$ python3 -q
>>> import numpy as np
>>> np.set_printoptions(precision=3, suppress=True, linewidth=160, sign=" ")
>>> rnd = lambda a: np.round(a, 3) + 0
>>> u = np.array([2, 1, 2, -2, 2, -2, 1, -2, 1]) + 0.5
>>> J = np.eye(9) - 2 * np.outer(u, u) / (u @ u)
>>> print(rnd(J))
[[ 0.612 -0.233 -0.388  0.233 -0.388  0.233 -0.233  0.233 -0.233]
 [-0.233  0.86  -0.233  0.14  -0.233  0.14  -0.14   0.14  -0.14 ]
 [-0.388 -0.233  0.612  0.233 -0.388  0.233 -0.233  0.233 -0.233]
 [ 0.233  0.14   0.233  0.86   0.233 -0.14   0.14  -0.14   0.14 ]
 [-0.388 -0.233 -0.388  0.233  0.612  0.233 -0.233  0.233 -0.233]
 [ 0.233  0.14   0.233 -0.14   0.233  0.86   0.14  -0.14   0.14 ]
 [-0.233 -0.14  -0.233  0.14  -0.233  0.14   0.86   0.14  -0.14 ]
 [ 0.233  0.14   0.233 -0.14   0.233 -0.14   0.14   0.86   0.14 ]
 [-0.233 -0.14  -0.233  0.14  -0.233  0.14  -0.14   0.14   0.86 ]]
>>> Y = np.linalg.inv(J)
>>> print(rnd(np.linalg.slogdet(J)[0]))
-1.0
>>> print(np.allclose(Y, J.T))
True
>>> print(rnd(np.linalg.inv(Y)))
[[ 0.612 -0.233 -0.388  0.233 -0.388  0.233 -0.233  0.233 -0.233]
 [-0.233  0.86  -0.233  0.14  -0.233  0.14  -0.14   0.14  -0.14 ]
 [-0.388 -0.233  0.612  0.233 -0.388  0.233 -0.233  0.233 -0.233]
 [ 0.233  0.14   0.233  0.86   0.233 -0.14   0.14  -0.14   0.14 ]
 [-0.388 -0.233 -0.388  0.233  0.612  0.233 -0.233  0.233 -0.233]
 [ 0.233  0.14   0.233 -0.14   0.233  0.86   0.14  -0.14   0.14 ]
 [-0.233 -0.14  -0.233  0.14  -0.233  0.14   0.86   0.14  -0.14 ]
 [ 0.233  0.14   0.233 -0.14   0.233 -0.14   0.14   0.86   0.14 ]
 [-0.233 -0.14  -0.233  0.14  -0.233  0.14  -0.14   0.14   0.86 ]]
>>> print(rnd(np.linalg.det(J) * np.linalg.det(Y)))
1.0
>>> print((np.abs(Y) > 1e-9).astype(int))
[[ 1  1  1  1  1  1  1  1  1]
 [ 1  1  1  1  1  1  1  1  1]
 [ 1  1  1  1  1  1  1  1  1]
 [ 1  1  1  1  1  1  1  1  1]
 [ 1  1  1  1  1  1  1  1  1]
 [ 1  1  1  1  1  1  1  1  1]
 [ 1  1  1  1  1  1  1  1  1]
 [ 1  1  1  1  1  1  1  1  1]
 [ 1  1  1  1  1  1  1  1  1]]
>>> A = np.loadtxt("block10.csv", delimiter=",")
>>> print(A)
[[  6.116  11.973   8.076]
 [  6.516   3.95    7.941]
 [ -8.874   0.145 -12.048]
 [  2.897  -7.598   4.355]
 [ -3.612  -7.423  -3.735]
 [-15.083 -12.007 -19.918]
 [  0.383   7.747  -0.053]
 [ -5.716 -11.718  -7.949]]
>>> Y = np.c_[A[:, :1] @ np.array([[-3]]), np.array([1, 0, 0, -2, 2, 2, -2, 0])]
>>> print(rnd(Y))
[[-18.348   1.   ]
 [-19.548   0.   ]
 [ 26.622   0.   ]
 [ -8.691  -2.   ]
 [ 10.836   2.   ]
 [ 45.249   2.   ]
 [ -1.149  -2.   ]
 [ 17.148   0.   ]]
>>> print(rnd(np.linalg.lstsq(A, Y[:, 0])[0]))
[-3.  0.  0.]
>>> print(np.linalg.matrix_rank(Y))
2
>>> print(np.linalg.matrix_rank(A, rtol=0.1))
2
>>> print(np.linalg.cond(A) > 100)
False
>>> print(round(np.log10(np.linalg.cond(A))))
2
>>> print([round(float(x), 3) for x in np.linalg.svd(A, compute_uv=False)[:3]])
[39.445, 16.23, 0.814]
>>> print(rnd(np.abs(np.linalg.svd(A)[2][-1])))
[ 0.804  0.024  0.594]
>>> hat = A @ np.linalg.solve(A.T @ A, A.T)
>>> print(rnd((np.eye(8) - hat) @ A))
[[ 0.  0.  0.]
 [ 0.  0.  0.]
 [ 0.  0.  0.]
 [ 0.  0.  0.]
 [ 0.  0.  0.]
 [ 0.  0.  0.]
 [ 0.  0.  0.]
 [ 0.  0.  0.]]
>>> print(rnd(np.linalg.eigvalsh(hat)))
[ 0.  0.  0.  0.  0.  1.  1.  1.]
>>> print(rnd(hat @ A[:, 2]))
[  8.076   7.941 -12.048   4.355  -3.735 -19.918  -0.053  -7.949]
>>> u, g = A[5], A[6]
>>> print(rnd(u @ g))
-97.739
>>> p = (u @ g) / (u @ u) * u
>>> print(rnd(g - p))
[-1.536  6.22  -2.587]
>>> print(rnd(np.outer(u, g)))
[[  -5.777 -116.848    0.799]
 [  -4.599  -93.018    0.636]
 [  -7.629 -154.305    1.056]]
>>> X = np.array([[-5, 2, -4, 3, 8, -6],
...     [2, -5, 2, -4, 3, 8],
...     [-4, 2, -5, 2, -4, 3],
...     [3, -4, 2, -5, 2, -4],
...     [8, 3, -4, 2, -5, 2],
...     [-6, 8, 3, -4, 2, -5]])
>>> print(X)
[[-5  2 -4  3  8 -6]
 [ 2 -5  2 -4  3  8]
 [-4  2 -5  2 -4  3]
 [ 3 -4  2 -5  2 -4]
 [ 8  3 -4  2 -5  2]
 [-6  8  3 -4  2 -5]]
>>> Y = J / np.sqrt((J ** 2).mean(axis=1, keepdims=True))
>>> print(rnd(np.linalg.norm(Y, axis=1)))
[ 3.  3.  3.  3.  3.  3.  3.  3.  3.]
>>> print(np.linalg.matrix_rank(J - J.mean(axis=1, keepdims=True)))
8
>>> print(np.linalg.matrix_rank(Y) == np.linalg.matrix_rank(J))
True
